>>> import numpy as np
>>> np.set_printoptions(precision=2, suppress=True, linewidth=120)
>>> mat = np.loadtxt("out4.csv", delimiter=",")
>>> mat
array([[ 0.81,  0.  , -0.59,  0.  ,  0.  ,  0.  ],
       [ 0.  ,  1.  ,  0.  ,  0.  ,  0.  ,  0.  ],
       [ 0.59,  0.  ,  0.81,  0.  ,  0.  ,  0.  ],
       [ 0.  ,  0.  ,  0.  ,  1.  ,  0.  ,  0.  ],
       [ 0.  ,  0.  ,  0.  ,  0.  ,  1.  ,  0.  ],
       [ 0.  ,  0.  ,  0.  ,  0.  ,  0.  ,  1.  ]])
>>> x0 = np.array([-3, 0, -3, -2, 3, 1])
>>> y = mat @ x0
>>> print(y)
[-0.66  0.   -4.19 -2.    3.    1.  ]
>>> np.linalg.solve(mat, mat[:, 5])
array([0., 0., 0., 0., 0., 1.])
>>> np.linalg.solve(mat, 3 * y)
array([-9.,  0., -9., -6.,  9.,  3.])
>>> B = np.linalg.inv(mat)
>>> B
array([[ 0.81,  0.  ,  0.59,  0.  ,  0.  ,  0.  ],
       [ 0.  ,  1.  ,  0.  ,  0.  ,  0.  ,  0.  ],
       [-0.59,  0.  ,  0.81,  0.  ,  0.  ,  0.  ],
       [ 0.  ,  0.  ,  0.  ,  1.  ,  0.  ,  0.  ],
       [ 0.  ,  0.  ,  0.  ,  0.  ,  1.  ,  0.  ],
       [ 0.  ,  0.  ,  0.  ,  0.  ,  0.  ,  1.  ]])
>>> np.allclose(B, mat.T)
True
>>> round(np.linalg.slogdet(mat)[0], 2)
np.float64(1.0)
>>> print(np.round(mat @ B, 2) + 0)
[[1. 0. 0. 0. 0. 0.]
 [0. 1. 0. 0. 0. 0.]
 [0. 0. 1. 0. 0. 0.]
 [0. 0. 0. 1. 0. 0.]
 [0. 0. 0. 0. 1. 0.]
 [0. 0. 0. 0. 0. 1.]]
>>> np.linalg.det(mat) * B
array([[ 0.81,  0.  ,  0.59,  0.  ,  0.  ,  0.  ],
       [ 0.  ,  1.  ,  0.  ,  0.  ,  0.  ,  0.  ],
       [-0.59,  0.  ,  0.81,  0.  ,  0.  ,  0.  ],
       [ 0.  ,  0.  ,  0.  ,  1.  ,  0.  ,  0.  ],
       [ 0.  ,  0.  ,  0.  ,  0.  ,  1.  ,  0.  ],
       [ 0.  ,  0.  ,  0.  ,  0.  ,  0.  ,  1.  ]])
>>> q, V = np.linalg.qr(B[:, :1])[0], np.linalg.qr(B[:, 1:])[0]
>>> sigma = np.linalg.svd(q.T @ V, compute_uv=False)
>>> round(np.linalg.norm(q @ q.T - V @ V.T, 2), 2)
np.float64(1.0)
>>> q, r_ = np.linalg.qr(mat)
>>> q
array([[-0.81,  0.  , -0.59,  0.  ,  0.  ,  0.  ],
       [-0.  ,  1.  ,  0.  ,  0.  ,  0.  ,  0.  ],
       [-0.59, -0.  ,  0.81,  0.  ,  0.  ,  0.  ],
       [-0.  , -0.  , -0.  ,  1.  ,  0.  ,  0.  ],
       [-0.  , -0.  , -0.  , -0.  ,  1.  ,  0.  ],
       [-0.  , -0.  , -0.  , -0.  , -0.  ,  1.  ]])
>>> q @ r_
array([[ 0.81,  0.  , -0.59,  0.  ,  0.  ,  0.  ],
       [ 0.  ,  1.  ,  0.  ,  0.  ,  0.  ,  0.  ],
       [ 0.59,  0.  ,  0.81,  0.  ,  0.  ,  0.  ],
       [ 0.  ,  0.  ,  0.  ,  1.  ,  0.  ,  0.  ],
       [ 0.  ,  0.  ,  0.  ,  0.  ,  1.  ,  0.  ],
       [ 0.  ,  0.  ,  0.  ,  0.  ,  0.  ,  1.  ]])
>>> q.shape, r_.shape
((6, 6), (6, 6))
>>> print(np.abs(np.diag(r_)))
[1. 1. 1. 1. 1. 1.]
>>> round(float(abs(r_[0, 0])), 2), np.round(np.linalg.norm(mat[:, 0]), 2)
(1.0, np.float64(1.0))
>>> np.trace(q @ q.T)
np.float64(6.0)
>>> print(np.round(q.T @ q, 2) + 0)
[[1. 0. 0. 0. 0. 0.]
 [0. 1. 0. 0. 0. 0.]
 [0. 0. 1. 0. 0. 0.]
 [0. 0. 0. 1. 0. 0.]
 [0. 0. 0. 0. 1. 0.]
 [0. 0. 0. 0. 0. 1.]]
>>> (mat != 0).astype(int)
array([[1, 0, 1, 0, 0, 0],
       [0, 1, 0, 0, 0, 0],
       [1, 0, 1, 0, 0, 0],
       [0, 0, 0, 1, 0, 0],
       [0, 0, 0, 0, 1, 0],
       [0, 0, 0, 0, 0, 1]])
>>> np.flatnonzero(np.linalg.matrix_power((mat != 0) + (mat.T != 0) + np.eye(6), 6)[0])
array([0, 2])
>>> (np.linalg.matrix_power((mat != 0) + (mat.T != 0) + np.eye(6), 6) > 0).astype(int)
array([[1, 0, 1, 0, 0, 0],
       [0, 1, 0, 0, 0, 0],
       [1, 0, 1, 0, 0, 0],
       [0, 0, 0, 1, 0, 0],
       [0, 0, 0, 0, 1, 0],
       [0, 0, 0, 0, 0, 1]])
>>> W0 = np.load("arr.npy")
>>> W0
array([[-0.59,  0.33, -0.33, -0.29,  0.46, -0.39],
       [-0.59, -0.28, -0.15, -0.09, -0.09,  0.74],
       [ 0.35,  0.62, -0.22,  0.14,  0.39,  0.53],
       [ 0.23, -0.55,  0.17, -0.23,  0.74,  0.08],
       [ 0.35, -0.25, -0.81, -0.33, -0.2 , -0.05],
       [ 0.12,  0.26,  0.36, -0.85, -0.2 ,  0.13]])
>>> np.linalg.matrix_rank(W0)
np.int64(6)
>>> np.round(np.abs(W0).max(), 2)
np.float64(0.85)
>>> print(round(np.linalg.norm(W0), 2))
2.45
>>> np.unravel_index(np.abs(W0).argmax(), W0.shape)
(np.int64(5), np.int64(3))
>>> np.count_nonzero(W0)
np.int64(36)
>>> W0.reshape(2, -1)
array([[-0.59,  0.33, -0.33, -0.29,  0.46, -0.39, -0.59, -0.28, -0.15, -0.09, -0.09,  0.74,  0.35,  0.62, -0.22,
         0.14,  0.39,  0.53],
       [ 0.23, -0.55,  0.17, -0.23,  0.74,  0.08,  0.35, -0.25, -0.81, -0.33, -0.2 , -0.05,  0.12,  0.26,  0.36,
        -0.85, -0.2 ,  0.13]])
>>> W0.reshape(-1, 2)
array([[-0.59,  0.33],
       [-0.33, -0.29],
       [ 0.46, -0.39],
       [-0.59, -0.28],
       [-0.15, -0.09],
       [-0.09,  0.74],
       [ 0.35,  0.62],
       [-0.22,  0.14],
       [ 0.39,  0.53],
       [ 0.23, -0.55],
       [ 0.17, -0.23],
       [ 0.74,  0.08],
       [ 0.35, -0.25],
       [-0.81, -0.33],
       [-0.2 , -0.05],
       [ 0.12,  0.26],
       [ 0.36, -0.85],
       [-0.2 ,  0.13]])
>>> t3 = W0.reshape(6, 2, -1)
>>> np.einsum("ihd,jhd->hij", t3, t3).shape
(2, 6, 6)
>>> t3[:, 0]
array([[-0.59,  0.33, -0.33],
       [-0.59, -0.28, -0.15],
       [ 0.35,  0.62, -0.22],
       [ 0.23, -0.55,  0.17],
       [ 0.35, -0.25, -0.81],
       [ 0.12,  0.26,  0.36]])
>>> M = np.load("mat.npy")
>>> print(M)
[[ 2  3  3]
 [-3 -2  2]
 [ 2  3  0]]
>>> r0, r1 = M[2], M[0]
>>> print(r0 @ r0)
13
>>> r0 @ r1
np.int64(13)
>>> pr = (r0 @ r1) / (r0 @ r0) * r0
>>> (r1 - pr) @ r0
np.float64(0.0)
>>> print(np.linalg.matrix_rank(np.outer(r0, r1)))
1
>>> np.outer(r0, r1)
array([[4, 6, 6],
       [6, 9, 9],
       [0, 0, 0]])
>>> round(np.linalg.norm(r0 + r1) ** 2 + np.linalg.norm(r0 - r1) ** 2, 2)
np.float64(70.0)
>>> q, r_ = np.linalg.qr(M)
>>> print(q.shape, r_.shape)
(3, 3) (3, 3)
>>> round(abs(r_[0, 0]), 2), round(np.linalg.norm(M[:, 0]), 2)
(np.float64(4.12), np.float64(4.12))
>>> r_
array([[-4.12, -4.37,  0.  ],
       [ 0.  , -1.71, -2.92],
       [ 0.  ,  0.  , -2.12]])
>>> r0 = np.array([2, 0, 3])
>>> B = M + np.outer(r0, np.eye(3)[2])
>>> print(B)
[[ 2.  3.  5.]
 [-3. -2.  2.]
 [ 2.  3.  3.]]
>>> np.linalg.matrix_rank(B - M)
np.int64(1)
>>> rng = np.random.default_rng(70)
>>> labels = rng.integers(0, 2, 7)
>>> feats = (labels[:, None] == labels) * 4 + np.eye(7)
>>> feats
array([[5., 0., 0., 4., 0., 0., 0.],
       [0., 5., 4., 0., 4., 4., 4.],
       [0., 4., 5., 0., 4., 4., 4.],
       [4., 0., 0., 5., 0., 0., 0.],
       [0., 4., 4., 0., 5., 4., 4.],
       [0., 4., 4., 0., 4., 5., 4.],
       [0., 4., 4., 0., 4., 4., 5.]])
>>> evals, V = np.linalg.eigh(feats)
>>> np.abs(V[:, -1]).round(6).argmax()
np.int64(1)
>>> np.round(V.T @ feats @ V, 2) + 0
array([[ 1.,  0.,  0.,  0.,  0.,  0.,  0.],
       [ 0.,  1.,  0.,  0.,  0.,  0.,  0.],
       [ 0.,  0.,  1.,  0.,  0.,  0.,  0.],
       [ 0.,  0.,  0.,  1.,  0.,  0.,  0.],
       [ 0.,  0.,  0.,  0.,  1.,  0.,  0.],
       [ 0.,  0.,  0.,  0.,  0.,  9.,  0.],
       [ 0.,  0.,  0.,  0.,  0.,  0., 21.]])
>>> V @ np.diag(evals) @ V.T
array([[5., 0., 0., 4., 0., 0., 0.],
       [0., 5., 4., 0., 4., 4., 4.],
       [0., 4., 5., 0., 4., 4., 4.],
       [4., 0., 0., 5., 0., 0., 0.],
       [0., 4., 4., 0., 5., 4., 4.],
       [0., 4., 4., 0., 4., 5., 4.],
       [0., 4., 4., 0., 4., 4., 5.]])
>>> np.round(V.T @ V, 2) + 0
array([[1., 0., 0., 0., 0., 0., 0.],
       [0., 1., 0., 0., 0., 0., 0.],
       [0., 0., 1., 0., 0., 0., 0.],
       [0., 0., 0., 1., 0., 0., 0.],
       [0., 0., 0., 0., 1., 0., 0.],
       [0., 0., 0., 0., 0., 1., 0.],
       [0., 0., 0., 0., 0., 0., 1.]])
>>> print(np.unique(evals.round(6) + 0, return_counts=True)[1])
[5 1 1]
>>> np.abs(V[:, -1])
array([0.  , 0.45, 0.45, 0.  , 0.45, 0.45, 0.45])
>>> print(np.linalg.eigvalsh(feats @ feats))
[  1.   1.   1.   1.   1.  81. 441.]
